>>> import numpy as np
>>> np.set_printoptions(precision=2, suppress=True, linewidth=200, legacy="1.25")
>>> def tidy(a):
...     return np.round(a, 2) + 0
... 
>>> F = np.loadtxt("layer11.csv", delimiter=",")
>>> F
array([[ 1.89,  0.08,  0.3 ,  0.31],
       [ 0.08,  2.66,  0.27,  0.53],
       [ 0.3 ,  0.27,  1.52, -0.33],
       [ 0.31,  0.53, -0.33,  1.93]])
>>> ev, evecs = np.linalg.eigh(F)
>>> tidy(np.abs(evecs[:, -1]))
array([0.22, 0.86, 0.1 , 0.46])
>>> tidy(evecs @ np.diag(ev) @ evecs.T)
array([[ 1.89,  0.08,  0.3 ,  0.31],
       [ 0.08,  2.66,  0.27,  0.53],
       [ 0.3 ,  0.27,  1.52, -0.33],
       [ 0.31,  0.53, -0.33,  1.93]])
>>> ev.sum(), np.trace(F)
(8.0, 8.0)
>>> tidy(ev)
array([1.  , 2.  , 2.01, 3.  ])
>>> tidy(np.linalg.svd(F, compute_uv=False))
array([3.  , 2.01, 2.  , 1.  ])
>>> hat = np.triu(np.array([[9, -3, 7, 1], [-7, -1, -3, 4], [-5, 1, -9, -2], [-8, -9, -5, -6]]), 1) + np.eye(4)
>>> Y = hat @ F @ np.linalg.inv(hat)
>>> np.linalg.matrix_rank(Y)
4
>>> ev, evecs = np.linalg.eig(F)
>>> tidy(ev)
array([1.  , 3.  , 2.  , 2.01])
>>> tidy(np.poly(F))
array([  1.  ,  -8.  ,  23.  , -28.01,  12.  ])
>>> tidy(np.einsum("ij,ji->", F, F))
17.99
>>> np.einsum("ii->", F)
8.0
>>> tidy(np.linalg.eigvals(F).sum().real)
8.0
>>> np.kron(np.eye(2, dtype=int), F)
array([[ 1.89,  0.08,  0.3 ,  0.31,  0.  ,  0.  ,  0.  ,  0.  ],
       [ 0.08,  2.66,  0.27,  0.53,  0.  ,  0.  ,  0.  ,  0.  ],
       [ 0.3 ,  0.27,  1.52, -0.33,  0.  ,  0.  ,  0.  , -0.  ],
       [ 0.31,  0.53, -0.33,  1.93,  0.  ,  0.  , -0.  ,  0.  ],
       [ 0.  ,  0.  ,  0.  ,  0.  ,  1.89,  0.08,  0.3 ,  0.31],
       [ 0.  ,  0.  ,  0.  ,  0.  ,  0.08,  2.66,  0.27,  0.53],
       [ 0.  ,  0.  ,  0.  , -0.  ,  0.3 ,  0.27,  1.52, -0.33],
       [ 0.  ,  0.  , -0.  ,  0.  ,  0.31,  0.53, -0.33,  1.93]])
>>> tidy(np.linalg.det(F[::-1]))
12.0
>>> mat = np.load("m.npy")
>>> mat
array([[0.5 , 0.  , 0.  , 0.5 , 0.  ],
       [0.  , 1.  , 0.  , 0.  , 0.  ],
       [0.5 , 0.  , 0.5 , 0.  , 0.  ],
       [0.  , 0.5 , 0.  , 0.5 , 0.  ],
       [0.25, 0.25, 0.25, 0.  , 0.25]])
>>> x = np.array([7, 7, -7, 2, 7])
>>> y = mat @ x
>>> y
array([4.5, 7. , 0. , 4.5, 3.5])
>>> tidy(np.linalg.solve(mat, y + mat[:, 2]))
array([ 7.,  7., -6.,  2.,  7.])
>>> tidy(np.linalg.solve(mat, mat[:, 1]))
array([0., 1., 0., 0., 0.])
>>> x = np.array([5, 3, 2, 0, 0])
>>> a = np.maximum(mat @ x, 0)
>>> np.maximum(mat @ (3 * x), 0)
array([ 7.5,  9. , 10.5,  4.5,  7.5])
>>> a
array([2.5, 3. , 3.5, 1.5, 2.5])
>>> tidy(mat.T @ a)
array([3.62, 4.38, 2.38, 2.  , 0.62])
>>> mat.sum(axis=1)
array([1., 1., 1., 1., 1.])
>>> mat @ np.ones(5)
array([1., 1., 1., 1., 1.])
>>> tidy(np.linalg.matrix_power(mat, 100))
array([[0., 1., 0., 0., 0.],
       [0., 1., 0., 0., 0.],
       [0., 1., 0., 0., 0.],
       [0., 1., 0., 0., 0.],
       [0., 1., 0., 0., 0.]])
>>> pr = np.eye(5)[1]
>>> for _ in range(4):
...     pr = pr @ mat
...     print(pr.round(2))
... 
[0. 1. 0. 0. 0.]
[0. 1. 0. 0. 0.]
[0. 1. 0. 0. 0.]
[0. 1. 0. 0. 0.]
>>> K = np.load("a.npy")
>>> K
array([[  0.1,  -0.5,   0.9],
       [-28. , -12. ,   2. ],
       [ -0.3,  -1. ,   1.2],
       [  0.2,   0.1,  -0.9],
       [  0.2,  -1. ,  -1.2],
       [  0.5,   1.6,   0.4],
       [  0.6,  -0.5,  -0.9],
       [ -0.5,  -1. ,   0.5],
       [  0.3,   0.5,   0.5],
       [ -1.7,  -1.9,   0.3],
       [  0.3,  -2.1,   1.3]])
>>> f, v = K[9], K[5]
>>> f @ v
-3.77
>>> pr = (f @ v) / (f @ f) * f
>>> tidy((v - pr) @ f)
0.0
>>> tidy(v - pr)
array([-0.47,  0.51,  0.57])
>>> np.outer(f, v)
array([[-0.85, -2.72, -0.68],
       [-0.95, -3.04, -0.76],
       [ 0.15,  0.48,  0.12]])
